$ ipython --no-banner

In [1]: import numpy as np

In [2]: import numpy.linalg as la

In [3]: np.set_printoptions(precision=2, suppress=True, linewidth=100, floatmode="fixed")

In [4]: E = np.loadtxt("mat.csv", delimiter=",")

In [5]: print(E)
[[0.00 1.00 0.00 0.00 0.00 0.00 0.00 1.00]
 [1.00 0.00 1.00 0.00 0.00 0.00 0.00 1.00]
 [0.00 1.00 0.00 0.00 0.00 0.00 0.00 1.00]
 [0.00 0.00 0.00 0.00 1.00 1.00 1.00 0.00]
 [0.00 0.00 0.00 1.00 0.00 1.00 0.00 0.00]
 [0.00 0.00 0.00 1.00 1.00 0.00 1.00 0.00]
 [0.00 0.00 0.00 1.00 0.00 1.00 0.00 0.00]
 [1.00 1.00 1.00 0.00 0.00 0.00 0.00 0.00]]

In [6]: # 2 groups of indices that never mix

In [7]: vec = np.array([2, 0, 0, 0, 1, 1, 0, 2])

In [8]: h1 = np.maximum(E @ vec, 0)

In [9]: print(np.maximum(E @ (3 * vec), 0))
[ 6.00 12.00  6.00  6.00  3.00  3.00  3.00  6.00]

In [10]: print(h1)
[2.00 4.00 2.00 2.00 1.00 1.00 1.00 2.00]

In [11]: print(np.maximum(E @ vec, 0) - np.maximum(-E @ vec, 0))
[2.00 4.00 2.00 2.00 1.00 1.00 1.00 2.00]

In [12]: Uu, sv, Vh = la.svd(E)

In [13]: evecs = Vh[:(sv > 1e-8).sum()]

In [14]: rng = np.random.default_rng(215087)

In [15]: vec = E[2] + -1 * E[1] + rng.integers(2) * np.eye(8)[5]

In [16]: print(vec)
[-1.00  1.00 -1.00  0.00  0.00  0.00  0.00  0.00]

In [17]: print(np.round(evecs.T @ evecs, 2) + 0)
[[0.50 0.00 0.50 0.00 0.00 0.00 0.00 0.00]
 [0.00 1.00 0.00 0.00 0.00 0.00 0.00 0.00]
 [0.50 0.00 0.50 0.00 0.00 0.00 0.00 0.00]
 [0.00 0.00 0.00 1.00 0.00 0.00 0.00 0.00]
 [0.00 0.00 0.00 0.00 0.50 0.00 0.50 0.00]
 [0.00 0.00 0.00 0.00 0.00 1.00 0.00 0.00]
 [0.00 0.00 0.00 0.00 0.50 0.00 0.50 0.00]
 [0.00 0.00 0.00 0.00 0.00 0.00 0.00 1.00]]

In [18]: print(round(float(la.norm(vec - evecs.T @ evecs @ vec)), 2))
0.0

In [19]: print(np.diag(evecs.T @ evecs))
[0.50 1.00 0.50 1.00 0.50 1.00 0.50 1.00]

In [20]: evals, evecs = la.eigh(E)

In [21]: print(np.round(evecs @ np.diag(evals) @ evecs.T, 2) + 0)
[[0.00 1.00 0.00 0.00 0.00 0.00 0.00 1.00]
 [1.00 0.00 1.00 0.00 0.00 0.00 0.00 1.00]
 [0.00 1.00 0.00 0.00 0.00 0.00 0.00 1.00]
 [0.00 0.00 0.00 0.00 1.00 1.00 1.00 0.00]
 [0.00 0.00 0.00 1.00 0.00 1.00 0.00 0.00]
 [0.00 0.00 0.00 1.00 1.00 0.00 1.00 0.00]
 [0.00 0.00 0.00 1.00 0.00 1.00 0.00 0.00]
 [1.00 1.00 1.00 0.00 0.00 0.00 0.00 0.00]]

In [22]: print(np.round(evecs.T @ E @ evecs, 2) + 0)
[[-1.56  0.00  0.00  0.00  0.00  0.00  0.00  0.00]
 [ 0.00 -1.56  0.00  0.00  0.00  0.00  0.00  0.00]
 [ 0.00  0.00 -1.00  0.00  0.00  0.00  0.00  0.00]
 [ 0.00  0.00  0.00 -1.00  0.00  0.00  0.00  0.00]
 [ 0.00  0.00  0.00  0.00  0.00  0.00  0.00  0.00]
 [ 0.00  0.00  0.00  0.00  0.00  0.00  0.00  0.00]
 [ 0.00  0.00  0.00  0.00  0.00  0.00  2.56  0.00]
 [ 0.00  0.00  0.00  0.00  0.00  0.00  0.00  2.56]]

In [23]: print([round(float(la.det(E[:i, :i])), 2) + 0 for i in range(1, 9)])
[0.0, -1.0, 0.0, 0.0, 0.0, 0.0, 0.0, 0.0]

In [24]: other = np.array([[-1]])

In [25]: C = np.array([[5, 3, 0, 4], [-4, -2, -5, 0], [1, 4, -2, -5], [4, 3, 0, 0]])

In [26]: F = np.block([[other, np.array([[1, 1, 2, 1]])], [np.zeros((4, 1)), C]])

In [27]: print(F)
[[-1.00  1.00  1.00  2.00  1.00]
 [ 0.00  5.00  3.00  0.00  4.00]
 [ 0.00 -4.00 -2.00 -5.00  0.00]
 [ 0.00  1.00  4.00 -2.00 -5.00]
 [ 0.00  4.00  3.00  0.00  0.00]]

In [28]: print(np.trace(F))
0.0

In [29]: print(np.allclose(F @ F.T, F.T @ F))
False

In [30]: print(np.allclose(F, F.T))
False

In [31]: print(np.sort(np.abs(la.eigvals(F))))
[0.88 1.00 5.30 5.30 6.17]

In [32]: print((F + F.T) / 2)
[[-1.00  0.50  0.50  1.00  0.50]
 [ 0.50  5.00 -0.50  0.50  4.00]
 [ 0.50 -0.50 -2.00 -0.50  1.50]
 [ 1.00  0.50 -0.50 -2.00 -2.50]
 [ 0.50  4.00  1.50 -2.50  0.00]]

In [33]: print(F - F[0])
[[ 0.00  0.00  0.00  0.00  0.00]
 [ 1.00  4.00  2.00 -2.00  3.00]
 [ 1.00 -5.00 -3.00 -7.00 -1.00]
 [ 1.00  0.00  3.00 -4.00 -6.00]
 [ 1.00  3.00  2.00 -2.00 -1.00]]

In [34]: print(np.abs(F).max())
5.0

In [35]: print(F.sum(axis=0))
[-1.00  7.00  9.00 -5.00  0.00]

In [36]: print(F.sum(axis=1))
[  4.00  12.00 -11.00  -2.00   7.00]

In [37]: print(np.unravel_index(np.abs(F).argmax(), F.shape))
(np.int64(1), np.int64(1))

In [38]: u = np.array([3, 2, 0, 1, 3])

In [39]: other = F + np.outer(u, np.eye(5)[2])

In [40]: print(la.matrix_rank(la.inv(other) - la.inv(F), tol=1e-8))
1

In [41]: print(round(float(la.det(other) / la.det(F)), 2), round(1 + la.solve(F, u)[2], 2))
-0.64 -0.64

In [42]: O, evecs = la.qr(F[:, :1])[0], la.qr(F[:, 1:])[0]

In [43]: sv = la.svd(O.T @ evecs, compute_uv=False)

In [44]: print(sv)
[0.87]

In [45]: print((sv > 0.9).sum())
0

In [46]: W0 = np.load("layer8.npy")

In [47]: print(W0)
[[ 1 -4]
 [-4 16]]

In [48]: evals, evecs = la.eigh(W0)

In [49]: print(la.eigvalsh(W0 + 5 * np.eye(2)))
[ 5.00 22.00]

In [50]: print(np.round(evecs.T @ W0 @ evecs, 2) + 0)
[[ 0.00  0.00]
 [ 0.00 17.00]]

In [51]: print(np.round(evecs.T @ evecs, 2) + 0)
[[1.00 0.00]
 [0.00 1.00]]

In [52]: z = rng.permutation(2)

In [53]: print(z)
[1 0]

In [54]: other = W0[z][:, z]

In [55]: print(other)
[[16 -4]
 [-4  1]]

In [56]: print(np.diag(other))
[16  1]

In [57]: print(np.allclose(other, W0))
False

In [58]: print(np.sort(np.abs(la.eigvals(other))))
[ 0.00 17.00]

In [59]: arr = np.array([[1, -2, 4, -8], [1, -1, 1, -1], [1, 0, 0, 0], [1, 1, 1, 1]])

In [60]: other = arr ** -1
ValueError: Integers to negative integer powers are not allowed.


In [61]: other = la.inv(arr)

In [62]: print(other.round(2) + 0)
[[ 0.00  0.00  1.00  0.00]
 [ 0.17 -1.00  0.50  0.33]
 [ 0.00  0.50 -1.00  0.50]
 [-0.17  0.50 -0.50  0.17]]

In [63]: print(np.allclose(other, arr.T))
False

In [64]: print(np.round(arr @ other, 2) + 0)
[[1.00 0.00 0.00 0.00]
 [0.00 1.00 0.00 0.00]
 [0.00 0.00 1.00 0.00]
 [0.00 0.00 0.00 1.00]]

In [65]: print((np.abs(other) > 1e-9).astype(int))
[[0 0 1 0]
 [1 1 1 1]
 [0 1 1 1]
 [1 1 1 1]]

In [66]: print(round(la.cond(arr), 2))
17.32

In [67]: vec = np.array([1, 2, 0, 1])

In [68]: target = arr @ vec

In [69]: print(target)
[-11  -2   1   4]

In [70]: print(la.solve(arr, target))
[ 1.00  2.00 -0.00  1.00]

In [71]: print(np.round(la.solve(arr.T, arr[1]), 2) + 0)
[0.00 1.00 0.00 0.00]

In [72]: print(np.round(la.solve(arr, target + arr[:, 1]), 2) + 0)
[1.00 3.00 0.00 1.00]

In [73]: feats = np.load("block4.npy")

In [74]: print(feats)
[[ -0.60   0.40  -0.10  -0.20   1.90   1.60]
 [  1.00  -2.30  -0.20  -1.20   0.10   0.90]
 [ -0.70   0.60   1.90  -0.60   0.00   0.60]
 [ -0.90   0.90  -0.90  -0.30  -1.00  -0.40]
 [  0.60   0.20  -0.60   0.10  -1.30  -0.80]
 [ -0.70   0.60   0.40   1.00   1.10   0.10]
 [ -1.60   1.50   0.20   0.30   2.50   0.90]
 [-13.00   1.00  20.00  -2.00  -5.00  11.00]
 [  0.10  -0.80   0.10  -1.60   1.40   0.30]
 [ -0.50   0.40   0.30   1.30   1.10   1.70]
 [ -0.10   0.50  -1.70   0.30  -0.80  -1.40]
 [ -0.60   0.20  -0.40  -0.40  -0.50   0.60]
 [ -1.80   0.70   0.80   0.40   0.80  -0.30]
 [ -0.90   0.20  -0.40  -0.60   0.20   0.60]
 [ -0.70  -1.60   1.00  -0.30   2.50  -1.10]
 [ -0.40   0.50  -1.40  -0.80  -1.30   0.30]
 [  0.10   1.50  -0.50  -0.50  -0.50   0.10]
 [  0.00   0.60   0.50   0.00  -0.80  -0.50]
 [  1.30  -0.50  -0.60  -0.90  -0.80   1.00]
 [  1.00  -0.60  -0.10   2.60  -1.90   0.70]
 [ -0.90  -0.60   2.00  -1.50   1.30  -0.90]
 [ -1.30  -0.70  -1.30  -0.80  -0.50   0.50]]

In [75]: vec = np.array([1, -5, 3, 2, -4, 5])

In [76]: target = feats @ vec

In [77]: print(la.lstsq(feats, target)[0])
[ 1.00 -5.00  3.00  2.00 -4.00  5.00]

In [78]: target = target + 0.3 * rng.normal(size=22)

In [79]: print(target)
[ -2.97  13.04   3.90  -6.92  -1.13  -3.66 -13.09 113.20  -3.75   5.09 -10.55   1.43  -6.35  -1.80
  -6.00  -1.72  -7.03  -1.03   8.21  20.33  -5.05   0.86]

In [80]: coef, *_ = la.lstsq(feats, target)

In [81]: print(np.round(feats.T @ (target - feats @ coef), 2) + 0)
[0.00 0.00 0.00 0.00 0.00 0.00]

In [82]: print(coef)
[ 0.93 -4.83  2.98  2.20 -4.01  4.99]

In [83]: print(coef.round())
[ 1.00 -5.00  3.00  2.00 -4.00  5.00]
